% ipython --no-banner

In [1]: import numpy as np

In [2]: import numpy.linalg as la

In [3]: np.set_printoptions(precision=2, suppress=True, linewidth=120, legacy="1.25")

In [4]: data = np.load("m.npy")

In [5]: data
Out[5]: 
array([[ 3, -4,  1, -5,  1],
       [ 5,  5,  3,  2,  3],
       [ 4, -2,  4, -1, -5],
       [-5,  4, -2,  1,  4],
       [ 1, -2,  3, -4,  1],
       [-5,  2,  1,  0,  5],
       [ 2, -1, -5, -1,  2],
       [ 5, -2,  4, -4,  0],
       [-3,  2, -2,  4,  5],
       [ 5,  1,  1, -4,  3],
       [-2, -2,  5, -5, -3],
       [ 4, -4, -3,  0,  1],
       [-3,  1, -4,  1,  0],
       [-2,  1,  5, -2, -4],
       [13,  6,  7, -1,  7]])

In [6]: gram = np.cov(data, rowvar=False)

In [7]: np.argsort(-data.std(axis=0).round(6), kind="stable")
Out[7]: array([0, 2, 4, 1, 3])

In [8]: la.eigvalsh(gram)[::-1]
Out[8]: array([29.12, 20.74, 10.36,  4.5 ,  1.26])

In [9]: round(np.corrcoef(data[:, 1], data[:, 3])[0, 1], 2)
Out[9]: 0.56

In [10]: data.std(axis=0)
Out[10]: array([4.72, 3.  , 3.54, 2.62, 3.3 ])

In [11]: np.corrcoef(data.T)
Out[11]: 
array([[ 1.  ,  0.06,  0.43, -0.25,  0.16],
       [ 0.06,  1.  ,  0.15,  0.56,  0.6 ],
       [ 0.43,  0.15,  1.  , -0.45, -0.23],
       [-0.25,  0.56, -0.45,  1.  ,  0.41],
       [ 0.16,  0.6 , -0.23,  0.41,  1.  ]])

In [12]: np.polyfit(data[:, 1], data[:, 3], 1)
Out[12]: array([ 0.49, -1.43])

In [13]: P = data @ la.solve(data.T @ data, data.T)

In [14]: np.round(la.eigvalsh(P), 2) + 0
Out[14]: array([0., 0., 0., 0., 0., 0., 0., 0., 0., 0., 1., 1., 1., 1., 1.])

In [15]: np.diag(P)
Out[15]: array([0.31, 0.25, 0.28, 0.33, 0.21, 0.44, 0.35, 0.18, 0.39, 0.36, 0.34, 0.36, 0.2 , 0.31, 0.7 ])

In [16]: np.allclose(P @ P, P)
Out[16]: True

In [17]: la.matrix_rank(np.eye(15) - P)
Out[17]: 10

In [18]: q, R = la.qr(data)

In [19]: print(np.round(abs(R[0, 0]), 2), np.round(la.norm(data[:, 0]), 2))
19.13 19.13

In [20]: print(q.shape, R.shape)
(15, 5) (5, 5)

In [21]: np.trace(q @ q.T)
Out[21]: 5.0

In [22]: x0 = np.array([0, 0, 0, 0, -2])

In [23]: x0 @ data
Traceback (most recent call last):
  Cell In[23], line 1
    x0 @ data
ValueError: matmul: Input operand 1 has a mismatch in its core dimension 0, with gufunc signature (n?,k),(k,m?)->(n?,m?) (size 15 is different from 5)


In [24]: print((data * x0).sum(axis=1))
[ -2  -6  10  -8  -2 -10  -4   0 -10  -6   6  -2   0   8 -14]

In [25]: la.norm(data @ x0) <= la.norm(data, 2) * la.norm(x0) + 1e-9
Out[25]: True

In [26]: np.einsum("ij,j->i", data, x0)
Out[26]: array([ -2,  -6,  10,  -8,  -2, -10,  -4,   0, -10,  -6,   6,  -2,   0,   8, -14])

In [27]: data @ np.ones(5)
Out[27]: array([-4., 18.,  0.,  2., -1.,  3., -3.,  3.,  6.,  6., -7., -2., -5., -2., 32.])

In [28]: data @ np.eye(5)[1]
Out[28]: array([-4.,  5., -2.,  4., -2.,  2., -1., -2.,  2.,  1., -2., -4.,  1.,  1.,  6.])

In [29]: (data @ x0).argmax()
Out[29]: 2

In [30]: cen = data - data.mean(axis=0)

In [31]: U, sigma, Vh = la.svd(cen, full_matrices=False)

In [32]: np.abs(Vh[0]).argmax()
Out[32]: 0

In [33]: print(np.abs(U[:, 0]).argmax())
14

In [34]: F = np.load("layer9.npy")

In [35]: print(F.round(2) + 0)
[[-0.3   0.07  0.62 -0.26 -0.29 -0.47  0.13  0.36  0.07]
 [-0.56 -0.22 -0.44 -0.12 -0.34 -0.21 -0.14 -0.17 -0.47]
 [ 0.39  0.16 -0.57 -0.17 -0.42 -0.26  0.09  0.36  0.3 ]
 [ 0.07 -0.01  0.12 -0.12 -0.15  0.06 -0.95  0.01  0.2 ]
 [ 0.    0.2   0.18  0.53 -0.68  0.41  0.06  0.02 -0.11]
 [-0.23  0.23 -0.14  0.71  0.25 -0.5  -0.16  0.11  0.16]
 [-0.16  0.87 -0.09 -0.26  0.17  0.17 -0.07  0.09 -0.26]
 [ 0.1   0.27  0.09 -0.09 -0.21 -0.3   0.09 -0.83  0.26]
 [-0.59 -0.01 -0.16 -0.1   0.    0.36  0.12  0.01  0.69]]

In [36]: x0 = np.array([2, 2, 1, 2, 6, 7, 0, 2, 4])

In [37]: np.round(la.inv(F), 2) + 0
Out[37]: 
array([[-0.3 , -0.56,  0.39,  0.07,  0.  , -0.23, -0.16,  0.1 , -0.59],
       [ 0.07, -0.22,  0.16, -0.01,  0.2 ,  0.23,  0.87,  0.27, -0.01],
       [ 0.62, -0.44, -0.57,  0.12,  0.18, -0.14, -0.09,  0.09, -0.16],
       [-0.26, -0.12, -0.17, -0.12,  0.53,  0.71, -0.26, -0.09, -0.1 ],
       [-0.29, -0.34, -0.42, -0.15, -0.68,  0.25,  0.17, -0.21,  0.  ],
       [-0.47, -0.21, -0.26,  0.06,  0.41, -0.5 ,  0.17, -0.3 ,  0.36],
       [ 0.13, -0.14,  0.09, -0.95,  0.06, -0.16, -0.07,  0.09,  0.12],
       [ 0.36, -0.17,  0.36,  0.01,  0.02,  0.11,  0.09, -0.83,  0.01],
       [ 0.07, -0.47,  0.3 ,  0.2 , -0.11,  0.16, -0.26,  0.26,  0.69]])

In [38]: round(float(la.det(F)), 2)
Out[38]: 1.0

In [39]: print(9 - la.matrix_rank(F - np.eye(9), tol=1e-8))
1

In [40]: rng = np.random.default_rng(1251)

In [41]: lab = rng.permutation(9)

In [42]: lab
Out[42]: array([7, 4, 3, 2, 5, 6, 8, 1, 0])

In [43]: A2 = F[lab][:, lab]

In [44]: np.diag(A2)
Out[44]: array([-0.83, -0.68, -0.12, -0.57, -0.5 , -0.07,  0.69, -0.22, -0.3 ])

In [45]: round(la.det(A2), 2), np.round(la.det(F[lab]), 2)
Out[45]: (1.0, -1.0)

In [46]: np.sort(np.abs(la.eigvals(A2)))
Out[46]: array([1., 1., 1., 1., 1., 1., 1., 1., 1.])

In [47]: q, vecs = la.qr(F[:, :3])[0], la.qr(F[:, 3:])[0]

In [48]: sigma = la.svd(q.T @ vecs, compute_uv=False)

In [49]: (sigma > 0.9).sum()
Out[49]: 0

In [50]: np.degrees(np.arccos(sigma.clip(0, 1)))
Out[50]: array([90., 90., 90.])

In [51]: A2 = np.array([[-4, -1],
    ...:     [8, -2],
    ...:     [-2, 6],
    ...:     [-2, -5],
    ...:     [-1, 2],
    ...:     [6, 8],
    ...:     [0, 1],
    ...:     [6, -6],
    ...:     [9, -6]])

In [52]: np.vstack([F, A2.T]).shape
Out[52]: (11, 9)

In [53]: np.einsum("ij->j", F)
Out[53]: array([-1.28,  1.56, -0.4 ,  0.11, -1.68, -0.74, -0.83, -0.04,  0.82])

In [54]: print(la.matrix_rank(np.vstack([F, A2.T])))
9

In [55]: np.einsum("ij,ij->i", F, F)
Out[55]: array([1., 1., 1., 1., 1., 1., 1., 1., 1.])

In [56]: m1 = np.load("arr.npy")

In [57]: m1
Out[57]: 
array([[ 1,  0,  0,  0,  0,  0,  0],
       [ 2,  1,  0,  0,  0,  0,  0],
       [-3,  3,  1,  0,  0,  0,  0],
       [-3,  0, -3,  1,  0,  0,  0],
       [-3,  2, -3, -2,  1,  0,  0],
       [ 2,  3, -2, -2,  0,  1,  0],
       [-2,  2,  3,  1,  2,  1,  1]])

In [58]: np.round(la.norm(m1), 2)
Out[58]: 10.82

In [59]: print(m1.sum(axis=0))
[-6 11 -4 -2  3  2  1]

In [60]: m1[:, 7]
Traceback (most recent call last):
  Cell In[60], line 1
    m1[:, 7]
IndexError: index 7 is out of bounds for axis 1 with size 7


In [61]: print(m1.mean(axis=0))
[-0.86  1.57 -0.57 -0.29  0.43  0.29  0.14]

In [62]: np.zeros(7, 7)
Traceback (most recent call last):
  Cell In[62], line 1
    np.zeros(7, 7)
TypeError: Cannot interpret '7' as a data type


In [63]: np.count_nonzero(m1)
Out[63]: 26

In [64]: np.unravel_index(np.abs(m1).argmax(), m1.shape)
Out[64]: (2, 0)

In [65]: [round(float(x), 2) for x in la.svd(m1, compute_uv=False)[:3]]
Out[65]: [7.1, 5.95, 4.99]

In [66]: print(np.argsort(-la.norm(m1, axis=0).round(6), kind="stable")[:3])
[0 2 1]

In [67]: la.cond(m1) > 100
Out[67]: True

In [68]: la.matrix_rank(m1, rtol=0.1)
Out[68]: 5

In [69]: round(la.norm(m1, 2) / la.norm(m1), 2)
Out[69]: 0.66

In [70]: lab = rng.integers(0, 2, 7)

In [71]: K = np.array([[-3, -1, -3, -1, 2, 0, -2],
    ...:     [0, -2, -2, -3, 0, -3, -1],
    ...:     [-2, 2, 1, 0, -3, 3, -3],
    ...:     [-3, -2, 0, -2, -3, 2, -3],
    ...:     [1, 1, -3, 3, 2, -2, 1],
    ...:     [3, -1, 2, 2, 3, 3, -3],
    ...:     [-2, -1, 1, 0, 3, 1, 2]]) * (lab[:, None] == lab)

In [72]: K
Out[72]: 
array([[-3, -1, -3,  0,  2,  0,  0],
       [ 0, -2, -2,  0,  0,  0,  0],
       [-2,  2,  1,  0, -3,  0,  0],
       [ 0,  0,  0, -2,  0,  2, -3],
       [ 1,  1, -3,  0,  2,  0,  0],
       [ 0,  0,  0,  2,  0,  3, -3],
       [ 0,  0,  0,  0,  0,  1,  2]])

In [73]: f, v = K[2], K[0]

In [74]: f @ v
Out[74]: -5

In [75]: f @ f
Out[75]: 18

In [76]: pr = (f @ v) / (f @ f) * f

In [77]: v - pr
Out[77]: array([-3.56, -0.44, -2.72,  0.  ,  1.17,  0.  ,  0.  ])

In [78]: print(pr)
[ 0.56 -0.56 -0.28 -0.    0.83 -0.   -0.  ]

In [79]: (v - pr) @ f
Out[79]: 0.0

In [80]: np.round(la.norm(f + v) ** 2 + la.norm(f - v) ** 2, 2)
Out[80]: 82.0

In [81]: f = np.array([-4, -3, -3, -2, 0, -1, -3])

In [82]: A2 = K + np.outer(f, np.eye(7)[1])

In [83]: la.matrix_rank(la.inv(A2) - la.inv(K), tol=1e-8)
Out[83]: 1

In [84]: def softmax(z):
    ...:     e = np.exp(z - z.max(axis=-1, keepdims=True))
    ...:     return e / e.sum(axis=-1, keepdims=True)
    ...: 

In [85]: np.round(softmax(K[0]), 2) + 0
Out[85]: array([0.  , 0.03, 0.  , 0.09, 0.68, 0.09, 0.09])

In [86]: print(np.round(softmax(K[0] + -3), 2) + 0)
[0.   0.03 0.   0.09 0.68 0.09 0.09]

In [87]: np.round(softmax(10 * K[0]), 2) + 0
Out[87]: array([0., 0., 0., 0., 1., 0., 0.])

In [88]: scores = K @ K.T / np.sqrt(7)

In [89]: np.round(softmax(scores + np.triu(np.full(scores.shape, -np.inf), 1)), 2) + 0
Out[89]: 
array([[1.  , 0.  , 0.  , 0.  , 0.  , 0.  , 0.  ],
       [0.5 , 0.5 , 0.  , 0.  , 0.  , 0.  , 0.  ],
       [0.  , 0.  , 1.  , 0.  , 0.  , 0.  , 0.  ],
       [0.  , 0.  , 0.  , 1.  , 0.  , 0.  , 0.  ],
       [0.09, 0.01, 0.  , 0.  , 0.89, 0.  , 0.  ],
       [0.  , 0.  , 0.  , 0.02, 0.  , 0.98, 0.  ],
       [0.09, 0.09, 0.09, 0.02, 0.09, 0.03, 0.59]])

In [90]: print(softmax(scores).round(6).argmax(axis=1))
[0 0 2 3 4 5 6]

In [91]: x0 = np.array([0, -1, -2, 1, 1, -1, 1])

In [92]: target = K @ x0

In [93]: c, lr = np.zeros(7), 1 / la.norm(K, 2) ** 2

In [94]: for i in range(250):
    ...:     c -= lr * K.T @ (K @ c - target)
    ...:     if i % 50 == 0: print(i, round(la.norm(K @ c - target), 2))
    ...: 
0 2.85
50 0.01
100 0.0
150 0.0
200 0.0

In [95]: print(c.round(2) + 0)
[ 0. -1. -2.  1.  1. -1.  1.]

In [96]: J = np.array([[-3, -2, 0, 0], [-3, 2, 0, 0], [0, 0, -3, -2], [0, 0, -3, 2]])

In [97]: A2 = J + rng.integers(-2, 3, (4, 2)) @ rng.integers(-2, 3, (2, 4))

In [98]: A2
Out[98]: 
array([[-1,  0,  2, -1],
       [-3,  0,  2,  1],
       [ 1,  2, -3, -3],
       [ 1,  0, -1,  2]])

In [99]: np.abs(A2 - J).sum(axis=1)
Out[99]: array([7, 5, 4, 3])

In [100]: A2 - J
Out[100]: 
array([[ 2,  2,  2, -1],
       [ 0, -2,  2,  1],
       [ 1,  2,  0, -1],
       [ 1,  0,  2,  0]])

In [101]: f = np.array([0, 2, -2])

In [102]: np.cross(J[2, :3], J[0, :3])
Out[102]: array([-6,  9,  0])

In [103]: A2 = np.array([[-4, 4], [5, 3]])

In [104]: C = np.kron(A2, J)

In [105]: C.shape
Out[105]: (8, 8)

In [106]: print(round(la.norm(C, 2), 2), round(float(la.norm(A2, 2) * la.norm(J, 2)), 2))
27.19 27.19

In [107]: print(C)
[[ 12   8   0   0 -12  -8   0   0]
 [ 12  -8   0   0 -12   8   0   0]
 [  0   0  12   8   0   0 -12  -8]
 [  0   0  12  -8   0   0 -12   8]
 [-15 -10   0   0  -9  -6   0   0]
 [-15  10   0   0  -9   6   0   0]
 [  0   0 -15 -10   0   0  -9  -6]
 [  0   0 -15  10   0   0  -9   6]]

In [108]: t = np.radians(45)

In [109]: R = np.eye(8)

In [110]: R[0, 0] = R[6, 6] = np.cos(t)

In [111]: R[0, 6], R[6, 0] = -np.sin(t), np.sin(t)

In [112]: R
Out[112]: 
array([[ 0.71,  0.  ,  0.  ,  0.  ,  0.  ,  0.  , -0.71,  0.  ],
       [ 0.  ,  1.  ,  0.  ,  0.  ,  0.  ,  0.  ,  0.  ,  0.  ],
       [ 0.  ,  0.  ,  1.  ,  0.  ,  0.  ,  0.  ,  0.  ,  0.  ],
       [ 0.  ,  0.  ,  0.  ,  1.  ,  0.  ,  0.  ,  0.  ,  0.  ],
       [ 0.  ,  0.  ,  0.  ,  0.  ,  1.  ,  0.  ,  0.  ,  0.  ],
       [ 0.  ,  0.  ,  0.  ,  0.  ,  0.  ,  1.  ,  0.  ,  0.  ],
       [ 0.71,  0.  ,  0.  ,  0.  ,  0.  ,  0.  ,  0.71,  0.  ],
       [ 0.  ,  0.  ,  0.  ,  0.  ,  0.  ,  0.  ,  0.  ,  1.  ]])

In [113]: A2 = C @ R.T

In [114]: np.allclose(C @ C.T, A2 @ A2.T)
Out[114]: True

In [115]: np.allclose(la.norm(C, axis=1), la.norm(A2, axis=1))
Out[115]: True

In [116]: round(float(la.det(R)), 2), round(float(np.trace(R)), 2)
Out[116]: (1.0, 7.41)

In [117]: la.svd(C, compute_uv=False), la.svd(A2, compute_uv=False)
Out[117]: 
(array([27.19, 27.19, 21.19, 21.19, 18.12, 18.12, 14.12, 14.12]),
 array([27.19, 27.19, 21.19, 21.19, 18.12, 18.12, 14.12, 14.12]))

In [118]: print(softmax(R).sum(axis=1))
[1. 1. 1. 1. 1. 1. 1. 1.]

In [119]: scores = R @ R.T / np.sqrt(8)

In [120]: print(softmax(scores))
[[0.17 0.12 0.12 0.12 0.12 0.12 0.12 0.12]
 [0.12 0.17 0.12 0.12 0.12 0.12 0.12 0.12]
 [0.12 0.12 0.17 0.12 0.12 0.12 0.12 0.12]
 [0.12 0.12 0.12 0.17 0.12 0.12 0.12 0.12]
 [0.12 0.12 0.12 0.12 0.17 0.12 0.12 0.12]
 [0.12 0.12 0.12 0.12 0.12 0.17 0.12 0.12]
 [0.12 0.12 0.12 0.12 0.12 0.12 0.17 0.12]
 [0.12 0.12 0.12 0.12 0.12 0.12 0.12 0.17]]

In [121]: W0 = np.load("dump.npy")

In [122]: W0
Out[122]: 
array([[-23.6 , -15.94,  23.45,   0.32,  13.37, -24.98,  16.93,  22.88,  -7.69,  22.32,  14.44, -17.67],
       [  2.26, -22.01,  26.35,  20.27,   2.87,  14.94,   1.51,  15.28,  22.45,  16.27,  36.24,   6.35],
       [  2.63, -23.95,  25.14,  21.77,   3.48,  16.12,   2.51,  14.74,  22.78,  19.8 ,  36.42,   5.74],
       [  2.33, -21.22,  28.19,  22.28,   4.25,  15.82,   1.07,  12.7 ,  22.03,  17.4 ,  36.41,   6.41],
       [-24.93, -17.61,  23.1 ,  -1.22,  14.46, -24.62,  17.67,  21.72,  -8.14,  24.05,  13.77, -17.26],
       [  1.85, -22.79,  27.32,  18.97,   2.42,  17.46,   2.26,  14.22,  23.75,  19.29,  36.51,   5.39],
       [  0.61, -21.17,  24.81,  19.49,   5.37,  16.26,   1.62,  13.41,  21.58,  18.44,  35.87,   7.9 ],
       [  1.88, -22.47,  27.1 ,  19.55,   5.11,  15.53,   1.73,  14.29,  20.77,  16.18,  35.68,   7.06],
       [  1.59, -23.54,  24.14,  20.34,   5.27,  15.65,   1.66,  13.2 ,  20.57,  19.47,  36.02,   5.5 ],
       [-23.37, -16.42,  25.54,   0.59,  14.58, -24.32,  17.73,  21.39,  -9.89,  22.01,  13.21, -13.82],
       [  4.1 , -21.25,  27.55,  17.6 ,   6.62,  13.91,   1.66,  14.27,  23.89,  17.25,  36.62,   5.56],
       [  1.58, -21.09,  27.07,  18.94,   4.17,  15.48,   0.6 ,  12.41,  23.08,  18.49,  34.47,   5.9 ],
       [  1.78, -19.97,  24.3 ,  19.08,   3.51,  15.72,   2.53,  13.52,  22.72,  17.6 ,  36.18,   5.37],
       [  2.04, -19.98,  27.98,  17.7 ,   4.48,  14.89,   0.98,  14.32,  21.99,  18.69,  34.68,   6.98],
       [-23.94, -15.84,  25.9 ,  -0.92,  13.41, -22.52,  18.31,  23.17,  -7.67,  24.41,  13.93, -15.  ],
       [-24.75, -14.47,  21.2 ,  -1.22,  12.63, -22.79,  18.67,  23.3 ,  -7.21,  23.31,  14.73, -15.83],
       [ -0.81, -22.22,  27.36,  20.03,   6.3 ,  16.22,   1.37,  13.47,  22.11,  17.56,  35.47,   6.11],
       [  1.62, -21.47,  25.63,  20.36,   3.4 ,  14.81,   2.84,  11.95,  22.07,  18.69,  37.6 ,   5.05],
       [-23.02, -18.93,  24.85,  -0.68,  13.51, -24.48,  17.83,  21.74,  -8.35,  24.03,  13.08, -16.21],
       [-22.81, -16.46,  24.68,  -0.75,  14.69, -23.59,  16.83,  22.85,  -8.62,  24.9 ,  14.96, -15.43],
       [-24.81, -16.55,  24.94,  -0.64,  13.48, -25.48,  19.08,  21.53,  -7.91,  24.  ,  15.11, -16.93],
       [-24.69, -15.62,  23.83,   0.08,  15.21, -22.69,  18.07,  22.52,  -8.83,  23.56,  13.54, -15.86],
       [-24.33, -15.25,  23.45,  -0.15,  12.61, -25.93,  18.67,  21.59,  -7.08,  24.49,  12.89, -15.2 ],
       [  0.68, -22.21,  24.72,  21.11,   3.61,  14.73,   1.78,  13.95,  21.85,  18.86,  36.84,   6.42],
       [-25.71, -15.52,  21.62,  -0.28,  13.32, -23.12,  17.3 ,  22.65,  -6.44,  24.77,  15.92, -17.81],
       [  2.84, -22.3 ,  25.66,  19.11,   2.51,  14.33,   2.32,  13.71,  21.94,  19.43,  36.56,   6.99],
       [-23.51, -15.65,  25.88,   1.43,  14.15, -22.72,  16.58,  21.61,  -7.18,  24.01,  14.31, -16.15],
       [-23.84, -16.38,  25.45,  -0.73,  13.06, -24.68,  19.82,  22.54,  -6.06,  24.24,  13.38, -16.98],
       [-23.11, -16.15,  23.13,  -0.79,  14.47, -21.78,  17.15,  22.03,  -8.74,  22.  ,  14.66, -15.89],
       [-23.55, -15.7 ,  25.29,   0.53,  13.8 , -22.89,  16.71,  20.38,  -7.17,  26.05,  13.76, -15.72],
       [-23.55, -15.61,  24.5 ,  -1.15,  13.61, -24.36,  17.71,  23.39,  -8.25,  22.49,  16.31, -14.54],
       [-24.95, -14.84,  23.95,  -1.03,  15.12, -23.9 ,  19.24,  21.26,  -8.2 ,  23.65,  15.88, -15.1 ],
       [  0.94, -23.2 ,  26.06,  18.96,   2.97,  14.37,   1.46,  14.43,  23.34,  19.51,  36.18,   7.24],
       [  2.58, -23.11,  26.73,  19.46,   2.29,  17.34,   0.44,  13.74,  23.33,  17.15,  37.5 ,   6.47],
       [  1.79, -20.62,  25.89,  20.  ,   4.78,  15.49,   2.35,  13.65,  23.09,  17.86,  36.08,   5.81],
       [  3.62, -21.93,  26.7 ,  19.63,   4.94,  17.66,   1.31,  13.42,  22.63,  17.5 ,  35.17,   7.22]])

In [123]: cen = W0 - W0.mean(axis=0)

In [124]: vecs = la.svd(cen)[2][:2]

In [125]: A2 = cen - cen @ vecs.T @ vecs

In [126]: la.norm(A2, axis=1).round(6).argmax()
Out[126]: 10

In [127]: np.round(np.cov(cen @ vecs.T, rowvar=False), 2) + 0
Out[127]: 
array([[1286.84,    0.  ],
       [   0.  ,    2.39]])
